% python3 -q
>>> import numpy as np
>>> np.set_printoptions(precision=3, suppress=True, linewidth=160)
>>> def rnd(a):
...     return np.round(a, 3) + 0
... 
>>> data = np.load("test10.npy")
>>> print(data)
[[0 0 1 1 1 0]
 [0 0 0 0 0 1]
 [1 0 0 1 1 0]
 [1 0 1 0 1 0]
 [1 0 1 1 0 0]
 [0 1 0 0 0 0]]
>>> # equal to its transpose
>>> print([round(float(np.linalg.det(data[:i, :i])), 2) + 0 for i in range(1, 7)])
[0.0, 0.0, 0.0, 0.0, 0.0, 3.0]
>>> vec = np.array([-3, 0, 1, -6, 7, 5])
>>> print(data @ vec)
[ 2  5 -2  5 -8  0]
>>> print(np.sign((data @ vec).round(6)))
[ 1  1 -1  1 -1  0]
>>> print(data * vec)
[[ 0  0  1 -6  7  0]
 [ 0  0  0  0  0  5]
 [-3  0  0 -6  7  0]
 [-3  0  1  0  7  0]
 [-3  0  1 -6  0  0]
 [ 0  0  0  0  0  0]]
>>> print((data * vec).sum(axis=1))
[ 2  5 -2  5 -8  0]
>>> print(data @ np.eye(6)[3])
[1. 0. 1. 0. 1. 0.]
>>> print(np.linalg.norm(data @ vec) <= np.linalg.norm(data, 2) * np.linalg.norm(vec) + 1e-9)
True
>>> print(np.einsum("ij,j->i", data, vec))
[ 2  5 -2  5 -8  0]
>>> def softmax(z):
...     e = np.exp(z - z.max(axis=-1, keepdims=True))
...     return e / e.sum(axis=-1, keepdims=True)
... 
>>> print(rnd(softmax(data[2] + -1)))
[0.244 0.09  0.09  0.244 0.244 0.09 ]
>>> scores = data @ data.T / np.sqrt(6)
>>> print(rnd(softmax(scores)))
[[0.279 0.082 0.186 0.186 0.186 0.082]
 [0.154 0.231 0.154 0.154 0.154 0.154]
 [0.186 0.082 0.279 0.186 0.186 0.082]
 [0.186 0.082 0.186 0.279 0.186 0.082]
 [0.186 0.082 0.186 0.186 0.279 0.082]
 [0.154 0.154 0.154 0.154 0.154 0.231]]
>>> print(softmax(scores).round(6).argmax(axis=1))
[0 1 2 3 4 5]
>>> print(rnd(softmax(scores)[2] @ data))
[0.65  0.082 0.557 0.65  0.65  0.082]
>>> print((np.linalg.matrix_power((data != 0) + (data.T != 0) + np.eye(6), 6) > 0).astype(int))
[[1 0 1 1 1 0]
 [0 1 0 0 0 1]
 [1 0 1 1 1 0]
 [1 0 1 1 1 0]
 [1 0 1 1 1 0]
 [0 1 0 0 0 1]]
>>> print(np.flatnonzero(np.linalg.matrix_power((data != 0) + (data.T != 0) + np.eye(6), 6)[1]))
[1 5]
>>> print(rnd(np.linalg.det(data)))
3.0
>>> print((data != 0).astype(int))
[[0 0 1 1 1 0]
 [0 0 0 0 0 1]
 [1 0 0 1 1 0]
 [1 0 1 0 1 0]
 [1 0 1 1 0 0]
 [0 1 0 0 0 0]]
>>> J = np.load("mat.npy")
>>> print(J)
[[ -1   3  -3   5  -4   0   3]
 [  4   4  -5  -5   2   5   5]
 [ -1   2   4   5  -2   2  -2]
 [  3   4   2  -5   0   1  -4]
 [ -4   4   3  -3  -3  -5  -4]
 [  3  -1  -1  -1  -2  -1  -1]
 [  3  -3   4  -2  -1  -3  -5]
 [ -9  -5   7  15  -8 -10  -7]]
>>> vec = np.array([1, 3, 2, 4, 4, 5])
>>> y = data @ vec
>>> print(y)
[10  5  9  7  7  3]
>>> print(rnd(np.linalg.solve(data, data[:, 5])))
[0. 0. 0. 0. 0. 1.]
>>> other = J / np.sqrt((J ** 2).mean(axis=1, keepdims=True))
>>> print(np.linalg.matrix_rank(other) == np.linalg.matrix_rank(J))
True
>>> other = np.c_[J[:, :2] @ np.array([[2, 0], [1, 1]]), np.array([-2, -9, -7, 1, -1, -2, 2, -3])]
>>> print(other)
[[  1   3  -2]
 [ 12   4  -9]
 [  0   2  -7]
 [ 10   4   1]
 [ -4   4  -1]
 [  5  -1  -2]
 [  3  -3   2]
 [-23  -5  -3]]
>>> print(rnd(np.linalg.norm(np.linalg.qr(J)[0].T @ other, axis=0) ** 2 / ((other ** 2).sum(axis=0) + 1e-12)))
[1.    1.    0.607]
>>> print(np.linalg.matrix_rank(other))
3
>>> print(rnd(np.linalg.norm(other - J @ np.linalg.lstsq(J, other)[0], axis=0)))
[0.    0.    7.757]
>>> print(np.linalg.matrix_rank(np.c_[J, other]))
8
